$ python -q
>>> import numpy as np
>>> import numpy.linalg as la
>>> np.set_printoptions(precision=3, suppress=True, linewidth=160, floatmode="fixed")
>>> feats = np.vander(np.arange(4) - 2, 4, increasing=True)
>>> feats
array([[ 1, -2,  4, -8],
       [ 1, -1,  1, -1],
       [ 1,  0,  0,  0],
       [ 1,  1,  1,  1]])
>>> # row 0 is much longer than the rest
>>> rng = np.random.default_rng(490056)
>>> Y = feats + rng.integers(-2, 3, (4, 1)) @ rng.integers(-2, 3, (1, 4))
>>> Y
array([[ 0, -2,  5, -9],
       [ 3, -1, -1,  1],
       [ 1,  0,  0,  0],
       [ 3,  1, -1,  3]])
>>> la.matrix_rank(Y - feats, tol=1e-8)
np.int64(1)
>>> Y - feats
array([[-1,  0,  1, -1],
       [ 2,  0, -2,  2],
       [ 0,  0,  0,  0],
       [ 2,  0, -2,  2]])
>>> J = np.load("case6.npy")
>>> J
array([[0, 2, 1],
       [2, 0, 2],
       [1, 2, 0]])
>>> idx = rng.permutation(3)
>>> idx
array([2, 1, 0])
>>> Y = J[idx][:, idx]
>>> np.diag(Y)
array([0, 0, 0])
>>> Y
array([[0, 2, 1],
       [2, 0, 2],
       [1, 2, 0]])
>>> np.sort(np.abs(la.eigvals(Y)))
array([1.000, 2.372, 3.372])
>>> Y = np.array([[0, 0], [2, 1]])
>>> basis = np.kron(Y, feats)
>>> basis
array([[  0,   0,   0,   0,   0,   0,   0,   0],
       [  0,   0,   0,   0,   0,   0,   0,   0],
       [  0,   0,   0,   0,   0,   0,   0,   0],
       [  0,   0,   0,   0,   0,   0,   0,   0],
       [  2,  -4,   8, -16,   1,  -2,   4,  -8],
       [  2,  -2,   2,  -2,   1,  -1,   1,  -1],
       [  2,   0,   0,   0,   1,   0,   0,   0],
       [  2,   2,   2,   2,   1,   1,   1,   1]])
>>> np.round(la.norm(basis, 2), 3), round(la.norm(Y, 2) * la.norm(feats, 2), 3)
(np.float64(20.975), np.float64(20.975))
>>> basis.shape
(8, 8)
>>> la.matrix_rank(basis)
np.int64(4)
>>> ev, V = la.eig(J)
>>> round(float(np.prod(ev)), 3)
8.0
>>> np.round(J @ V[:, 0] - ev[0] * V[:, 0], 3) + 0
array([0.000, 0.000, 0.000])
>>> np.sort(la.eigvals(la.inv(J)))
array([-1.000, -0.422,  0.297])
>>> np.sort(la.eigvals(J.T))
array([-2.372, -1.000,  3.372])
>>> E = np.load("dump.npy")
>>> E
array([[ 0.340,  4.069, -0.178],
       [-2.038,  0.517,  2.324],
       [-0.434,  4.072, -1.294],
       [-0.726,  3.352, -1.949],
       [-2.697,  0.421,  1.854],
       [-1.014,  0.924,  1.490],
       [-0.977, -0.459, -0.043],
       [-1.906,  3.240, -1.713],
       [ 2.289,  0.937, -2.521],
       [-3.401,  0.903,  2.092],
       [-0.587,  1.090,  0.525],
       [-1.756, -0.140,  1.526],
       [-0.126, -1.302,  2.027],
       [-1.999,  1.882,  1.704],
       [ 0.164,  3.446, -1.834],
       [-3.200,  0.151,  2.362],
       [ 3.976,  2.701, -3.079],
       [ 2.261,  2.973, -4.023],
       [ 2.116,  2.595, -2.601],
       [-1.815, -0.141, -1.932],
       [ 1.631,  3.242, -2.151],
       [ 1.239,  1.085, -3.937],
       [ 0.043,  0.869, -0.682]])
>>> vec = np.array([1, 0, 1])
>>> E * vec
array([[ 0.340,  0.000, -0.178],
       [-2.038,  0.000,  2.324],
       [-0.434,  0.000, -1.294],
       [-0.726,  0.000, -1.949],
       [-2.697,  0.000,  1.854],
       [-1.014,  0.000,  1.490],
       [-0.977, -0.000, -0.043],
       [-1.906,  0.000, -1.713],
       [ 2.289,  0.000, -2.521],
       [-3.401,  0.000,  2.092],
       [-0.587,  0.000,  0.525],
       [-1.756, -0.000,  1.526],
       [-0.126, -0.000,  2.027],
       [-1.999,  0.000,  1.704],
       [ 0.164,  0.000, -1.834],
       [-3.200,  0.000,  2.362],
       [ 3.976,  0.000, -3.079],
       [ 2.261,  0.000, -4.023],
       [ 2.116,  0.000, -2.601],
       [-1.815, -0.000, -1.932],
       [ 1.631,  0.000, -2.151],
       [ 1.239,  0.000, -3.937],
       [ 0.043,  0.000, -0.682]])
>>> (E @ vec).argmax()
np.int64(12)
>>> np.sign((E @ vec).round(6))
array([ 1.000,  1.000, -1.000, -1.000, -1.000,  1.000, -1.000, -1.000, -1.000, -1.000, -1.000, -1.000,  1.000, -1.000, -1.000, -1.000,  1.000, -1.000, -1.000,
       -1.000, -1.000, -1.000, -1.000])
